$ python3 -q
>>> import numpy as np
>>> from numpy import linalg as LA
>>> np.set_printoptions(precision=1, suppress=True, linewidth=200, legacy="1.25")
>>> def rd(a):
...     return np.round(a, 1) + 0
... 
>>> m1 = np.loadtxt("block11.csv", delimiter=",")
>>> rd(m1)
array([[ 3. , -2.1, -0.4,  0. , -0.4],
       [ 3. , -1.4,  2.9,  0.9,  2.9],
       [ 3. , -0.2,  1.2, -1.2,  1.2],
       [ 3. , -2.2,  1.1,  0.8,  1.1],
       [ 3. , -1.1,  3.9,  1. ,  3.9],
       [ 3. , -0.8,  2. , -0.2,  2. ],
       [ 3. , -0.3,  3.8,  0.2,  3.8],
       [ 3. ,  0.5,  7.2,  1.1,  7.2],
       [ 3. , -2.1, -0.5, -0.2, -0.5],
       [ 3. ,  0.4,  3.4, -0.7,  3.4],
       [ 3. , -0.4,  1.7, -0.7,  1.7],
       [ 3. , -1.2,  1.6,  0. ,  1.6],
       [ 3. ,  0.7,  8.1,  1.3,  8.1],
       [ 3. , -1.4,  4.7,  1.8,  4.7],
       [ 3. , -3.3, -2. ,  0.3, -2. ],
       [ 3. ,  0.4,  7. ,  1.1,  7. ],
       [ 3. , -1.4,  1. , -0.1,  1. ],
       [ 3. , -1.8, -1.3, -0.9, -1.3],
       [ 3. , -0.9,  1.2, -0.5,  1.2],
       [ 3. , -1.8,  4.3,  1.9,  4.3],
       [ 3. , -0.9,  3.2,  0.5,  3.2],
       [ 3. , -1.1,  1.7,  0. ,  1.7]])
>>> LA.matrix_rank(m1, rtol=0.1)
3
>>> np.argsort(-LA.norm(m1, axis=0).round(6), kind="stable")[:3]
array([2, 4, 0])
>>> LA.cond(m1) > 100
True
>>> [round(float(x), 1) for x in LA.svd(m1, compute_uv=False)[:3]]
[26.6, 10.9, 4.0]
>>> r = LA.matrix_rank(m1)
>>> r
3
>>> ns = LA.svd(m1)[2][r:].T
>>> rd(ns @ ns.T)
array([[ 0.2,  0.3, -0.1,  0.3, -0.1],
       [ 0.3,  0.4, -0.1,  0.4, -0.1],
       [-0.1, -0.1,  0.5, -0.1, -0.5],
       [ 0.3,  0.4, -0.1,  0.4, -0.1],
       [-0.1, -0.1, -0.5, -0.1,  0.5]])
>>> rd(LA.norm(m1, axis=0))
array([14.1,  6.6, 17.1,  4.2, 17.1])
>>> rd(LA.norm(m1, 2))
26.6
>>> rd(m1[9] @ m1[5])
22.5
>>> rd(LA.norm(m1, 1)), rd(LA.norm(m1, np.inf))
(66.0, 21.3)
>>> u = np.array([2, 5])
>>> rd(np.convolve(m1[18], u))
array([ 6. , 13.3, -1.9,  5. , -0.2,  6.1])
>>> rng = np.random.default_rng(54)
>>> out = m1 + rng.integers(-2, 3, (22, 3)) @ rng.integers(-2, 3, (3, 5))
>>> rd(out)
array([[  3. ,  -1.1,   0.6,   3. ,  -4.4],
       [  3. ,  -5.4,   0.9,   2.9,  -1.1],
       [  7. ,  -2.2,   2.2,  -6.2,   7.2],
       [ -3. ,   0.8,  -0.9,   4.8,  -2.9],
       [ -1. ,  -2.1,   0.9,   4. ,  -0.1],
       [ -3. ,   6.2,   2. ,   1.8,   2. ],
       [  3. , -10.3,  -2.2,  -1.8,   3.8],
       [  5. ,   3.5,  10.2,   0.1,   9.2],
       [ 11. ,  -6.1,   2.5,  -3.2,   1.5],
       [  3. ,   8.4,   8.4,   2.3,   1.4],
       [  3. ,   2.6,   3.7,   1.3,  -0.3],
       [  9. ,  -0.2,   5.6,  -6. ,   9.6],
       [  1. ,   3.7,   9.1,   6.3,   2.1],
       [  9. ,   0.6,   9.7,  -1.2,   8.7],
       [ -1. ,  -9.3,  -8. ,   2.3,  -6. ],
       [ -3. ,  -0.6,   3. ,   7.1,  -1. ],
       [  3. ,  -2.4,   1. ,   3.9,  -5. ],
       [  3. ,  -0.8,  -1.3,  -4.9,   4.7],
       [ -1. ,  -4.9,  -3.8,   0.5,  -0.8],
       [  1. ,  -3.8,   2.3,   5.9,  -1.7],
       [  3. ,   9.1,   9.2,   2.5,   3.2],
       [  5. ,   1.9,   4.7,  -1. ,   3.7]])
>>> np.abs(out - m1).sum(axis=1)
array([ 9., 12., 18., 19., 15., 15., 18., 11., 20., 18.,  9., 25., 17., 20., 22., 25., 11., 11., 16., 16., 18., 11.])
>>> rd(LA.svd(out - m1, compute_uv=False))
array([31.2, 24.7, 12.5,  0. ,  0. ])
>>> A = np.array([[2.8, 0.4, 0.0], [0.4, 2.2, 0.1], [0.0, 0.1, 3.0]])
>>> ev, vecs = LA.eigh(A)
>>> rd(vecs.T @ vecs)
array([[1., 0., 0.],
       [0., 1., 0.],
       [0., 0., 1.]])
>>> rd(vecs.T @ A @ vecs)
array([[2., 0., 0.],
       [0., 3., 0.],
       [0., 0., 3.]])
>>> rd(ev)
array([2., 3., 3.])
>>> np.unique(ev.round(6) + 0, return_counts=True)[1]
array([1, 1, 1])
>>> ev, vecs = LA.eigh(A)
>>> x0 = np.array([0, -2, 0])
>>> x0 @ A @ x0
8.8
>>> rd(vecs * np.maximum(ev, 0) @ vecs.T)
array([[2.8, 0.4, 0. ],
       [0.4, 2.2, 0.1],
       [0. , 0.1, 3. ]])
>>> out = LA.inv(A)
>>> (np.abs(out) > 1e-9).astype(int)
array([[1, 1, 1],
       [1, 1, 1],
       [1, 1, 1]])
>>> rd(A @ out)
array([[1., 0., 0.],
       [0., 1., 0.],
       [0., 0., 1.]])
>>> rd(LA.det(A) * LA.det(out))
1.0
>>> rd(LA.det(A) * out)
array([[ 6.6, -1.2,  0. ],
       [-1.2,  8.4, -0.3],
       [ 0. , -0.3,  6. ]])
>>> rd(LA.inv(out))
array([[2.8, 0.4, 0. ],
       [0.4, 2.2, 0.1],
       [0. , 0.1, 3. ]])
>>> np.allclose(out, A.T)
False
>>> x0 = np.ones(3)
>>> for _ in range(5):
...     x0 = A @ x0
...     x0 /= LA.norm(x0)
...     print(round(x0 @ A @ x0, 1))
... 
3.0
3.0
3.0
3.0
3.0
>>> rd(LA.eigvalsh(A)[-1])
3.0
>>> rd(x0)
array([0.7, 0.4, 0.6])
>>> low = LA.cholesky(A)
>>> rd(A / np.sqrt(np.outer(np.diag(A), np.diag(A))))
array([[1. , 0.2, 0. ],
       [0.2, 1. , 0. ],
       [0. , 0. , 1. ]])
>>> rd(np.diag(low) ** 2)
array([2.8, 2.1, 3. ])
>>> LA.eigvalsh(A).min() > 0
True
>>> W0 = np.diag(np.array([0, 1, 2, 1, 1, 0]))
>>> W0
array([[0, 0, 0, 0, 0, 0],
       [0, 1, 0, 0, 0, 0],
       [0, 0, 2, 0, 0, 0],
       [0, 0, 0, 1, 0, 0],
       [0, 0, 0, 0, 1, 0],
       [0, 0, 0, 0, 0, 0]])
>>> ev, vecs = LA.eigh(W0)
>>> x0 = np.array([-1, -2, 0, 2, 0, 1])
>>> x0 @ W0 @ x0
8
>>> vecs * np.maximum(ev, 0) @ vecs.T
array([[0., 0., 0., 0., 0., 0.],
       [0., 1., 0., 0., 0., 0.],
       [0., 0., 2., 0., 0., 0.],
       [0., 0., 0., 1., 0., 0.],
       [0., 0., 0., 0., 1., 0.],
       [0., 0., 0., 0., 0., 0.]])
>>> vecs * np.abs(ev) @ vecs.T
array([[0., 0., 0., 0., 0., 0.],
       [0., 1., 0., 0., 0., 0.],
       [0., 0., 2., 0., 0., 0.],
       [0., 0., 0., 1., 0., 0.],
       [0., 0., 0., 0., 1., 0.],
       [0., 0., 0., 0., 0., 0.]])
>>> np.abs(W0).sum(axis=1).max(), np.abs(ev).max()
(2, 2.0)
>>> mat = np.maximum(np.array([[-1, 5],
...     [-4, 3],
...     [1, 5],
...     [0, 5],
...     [0, 1],
...     [-3, 1],
...     [5, 3],
...     [-1, 4],
...     [1, 4],
...     [3, 4],
...     [-2, 5],
...     [4, 4],
...     [-1, -4],
...     [4, -5],
...     [2, 4],
...     [-1, -1],
...     [0, 5],
...     [-5, -5],
...     [1, 5],
...     [-5, 5],
...     [-5, -3],
...     [4, 2],
...     [3, 3],
...     [-3, -5],
...     [-5, -4],
...     [-4, 3],
...     [4, 1],
...     [4, -4],
...     [5, 1],
...     [-4, 2],
...     [4, -1],
...     [5, -4],
...     [-2, 5]]) @ np.array([[1, 0, 0], [1, 0, 3]]) + np.array([6, 5, 3]), 0)
>>> mat
array([[10,  5, 18],
       [ 5,  5, 12],
       [12,  5, 18],
       [11,  5, 18],
       [ 7,  5,  6],
       [ 4,  5,  6],
       [14,  5, 12],
       [ 9,  5, 15],
       [11,  5, 15],
       [13,  5, 15],
       [ 9,  5, 18],
       [14,  5, 15],
       [ 1,  5,  0],
       [ 5,  5,  0],
       [12,  5, 15],
       [ 4,  5,  0],
       [11,  5, 18],
       [ 0,  5,  0],
       [12,  5, 18],
       [ 6,  5, 18],
       [ 0,  5,  0],
       [12,  5,  9],
       [12,  5, 12],
       [ 0,  5,  0],
       [ 0,  5,  0],
       [ 5,  5, 12],
       [11,  5,  6],
       [ 6,  5,  0],
       [12,  5,  6],
       [ 4,  5,  9],
       [ 9,  5,  0],
       [ 7,  5,  0],
       [ 9,  5, 18]])
>>> # rows 3 and 16 are equal
>>> P = mat @ LA.solve(mat.T @ mat, mat.T)
>>> np.trace(P)
3.0
>>> np.allclose(P @ P, P)
True
>>> rd(np.diag(P))
array([0.1, 0.1, 0.1, 0.1, 0. , 0.1, 0.1, 0.1, 0.1, 0.1, 0.1, 0.1, 0.1, 0.1, 0.1, 0.1, 0.1, 0.1, 0.1, 0.2, 0.1, 0.1, 0.1, 0.1, 0.1, 0.1, 0.1, 0.1, 0.1, 0.1, 0.2, 0.1, 0.1])
>>> out = mat[0, 0] * mat[1:] - np.outer(mat[1:, 0], mat[0])
>>> out
array([[   0,   25,   30],
       [   0,  -10,  -36],
       [   0,   -5,  -18],
       [   0,   15,  -66],
       [   0,   30,  -12],
       [   0,  -20, -132],
       [   0,    5,  -12],
       [   0,   -5,  -48],
       [   0,  -15,  -84],
       [   0,    5,   18],
       [   0,  -20, -102],
       [   0,   45,  -18],
       [   0,   25,  -90],
       [   0,  -10,  -66],
       [   0,   30,  -72],
       [   0,   -5,  -18],
       [   0,   50,    0],
       [   0,  -10,  -36],
       [   0,   20,   72],
       [   0,   50,    0],
       [   0,  -10, -126],
       [   0,  -10,  -96],
       [   0,   50,    0],
       [   0,   50,    0],
       [   0,   25,   30],
       [   0,   -5, -138],
       [   0,   20, -108],
       [   0,  -10, -156],
       [   0,   30,   18],
       [   0,    5, -162],
       [   0,   15, -126],
       [   0,    5,   18]])
>>> mat[:, 0] / mat[0, 0]
array([1. , 0.5, 1.2, 1.1, 0.7, 0.4, 1.4, 0.9, 1.1, 1.3, 0.9, 1.4, 0.1, 0.5, 1.2, 0.4, 1.1, 0. , 1.2, 0.6, 0. , 1.2, 1.2, 0. , 0. , 0.5, 1.1, 0.6, 1.2, 0.4, 0.9, 0.7, 0.9])
>>> out = np.c_[mat[:, :2] @ np.array([[3, 0], [-2, -3]]), np.array([0, 3, 2, 0, -1, 0, 1, -3, 1, 0, 3, 3, 0, -2, -3, 0, 0, -2, 2, 0, -2, 3, 1, 0, 2, 2, 3, 2, -3, -2, 0, -2, 2])]
>>> out
array([[ 20, -15,   0],
       [  5, -15,   3],
       [ 26, -15,   2],
       [ 23, -15,   0],
       [ 11, -15,  -1],
       [  2, -15,   0],
       [ 32, -15,   1],
       [ 17, -15,  -3],
       [ 23, -15,   1],
       [ 29, -15,   0],
       [ 17, -15,   3],
       [ 32, -15,   3],
       [ -7, -15,   0],
       [  5, -15,  -2],
       [ 26, -15,  -3],
       [  2, -15,   0],
       [ 23, -15,   0],
       [-10, -15,  -2],
       [ 26, -15,   2],
       [  8, -15,   0],
       [-10, -15,  -2],
       [ 26, -15,   3],
       [ 26, -15,   1],
       [-10, -15,   0],
       [-10, -15,   2],
       [  5, -15,   2],
       [ 23, -15,   3],
       [  8, -15,   2],
       [ 26, -15,  -3],
       [  2, -15,  -2],
       [ 17, -15,   0],
       [ 11, -15,  -2],
       [ 17, -15,   2]])
>>> rd(LA.norm(LA.qr(mat)[0].T @ out, axis=0) ** 2 / ((out ** 2).sum(axis=0) + 1e-12))
array([1. , 1. , 0.1])
>>> rd(LA.norm(out - mat @ LA.lstsq(mat, out)[0], axis=0))
array([ 0. ,  0. , 10.4])
>>> rd(LA.lstsq(mat, out[:, 0])[0])
array([ 3., -2.,  0.])
>>> x0 = np.array([-3, -9, 7])
>>> target = out @ x0
>>> rd(LA.solve(out.T @ out, out.T @ target))
array([-3., -9.,  7.])
>>> rd(LA.pinv(out) @ out)
array([[1., 0., 0.],
       [0., 1., 0.],
       [0., 0., 1.]])
>>> target = target + 0.3 * rng.normal(size=33)
>>> rd(target)
array([ 74.7, 140.7,  71.3,  66.6,  95. , 129.1,  45.9,  63.2,  72.6,  48. , 105.4,  59.7, 155.9, 105.9,  35.7, 129.2,  65.9, 151.4,  71. , 110.8, 150.7,  77.6,  64.2, 164.9, 179.5, 134. ,  87.1,
       125.1,  35.6, 115.2,  84.1,  87.8,  98. ])
>>> c, *_ = LA.lstsq(out, target)
>>> c.round()
array([-3., -9.,  7.])
>>> rd(LA.norm(target - out @ c))
1.4
>>> rd(c)
array([-3., -9.,  7.])
>>> [round(float(LA.norm(LA.solve(out.T @ out + lam * np.eye(3), out.T @ target))), 2) for lam in (0, 1, 10, 100)]
[11.81, 11.77, 11.43, 9.79]
>>> out = mat + rng.integers(-2, 3, (33, 1)) @ rng.integers(-2, 3, (1, 3))
>>> out
array([[10,  5, 20],
       [ 5,  5, 10],
       [12,  5, 20],
       [11,  5, 20],
       [ 7,  5,  8],
       [ 4,  5,  8],
       [14,  5,  8],
       [ 9,  5, 17],
       [11,  5, 13],
       [13,  5, 13],
       [ 9,  5, 20],
       [14,  5, 17],
       [ 1,  5, -4],
       [ 5,  5,  4],
       [12,  5, 15],
       [ 4,  5,  0],
       [11,  5, 20],
       [ 0,  5,  0],
       [12,  5, 18],
       [ 6,  5, 22],
       [ 0,  5,  0],
       [12,  5, 11],
       [12,  5,  8],
       [ 0,  5,  4],
       [ 0,  5, -4],
       [ 5,  5,  8],
       [11,  5,  6],
       [ 6,  5, -4],
       [12,  5, 10],
       [ 4,  5,  9],
       [ 9,  5, -2],
       [ 7,  5,  2],
       [ 9,  5, 22]])
>>> np.abs(out - mat).sum(axis=1)
array([2, 2, 2, 2, 2, 2, 4, 2, 2, 2, 2, 2, 4, 4, 0, 0, 2, 0, 0, 4, 0, 2, 4, 4, 4, 4, 0, 4, 4, 0, 2, 2, 4])
>>> LA.matrix_rank(out - mat, tol=1e-8)
1
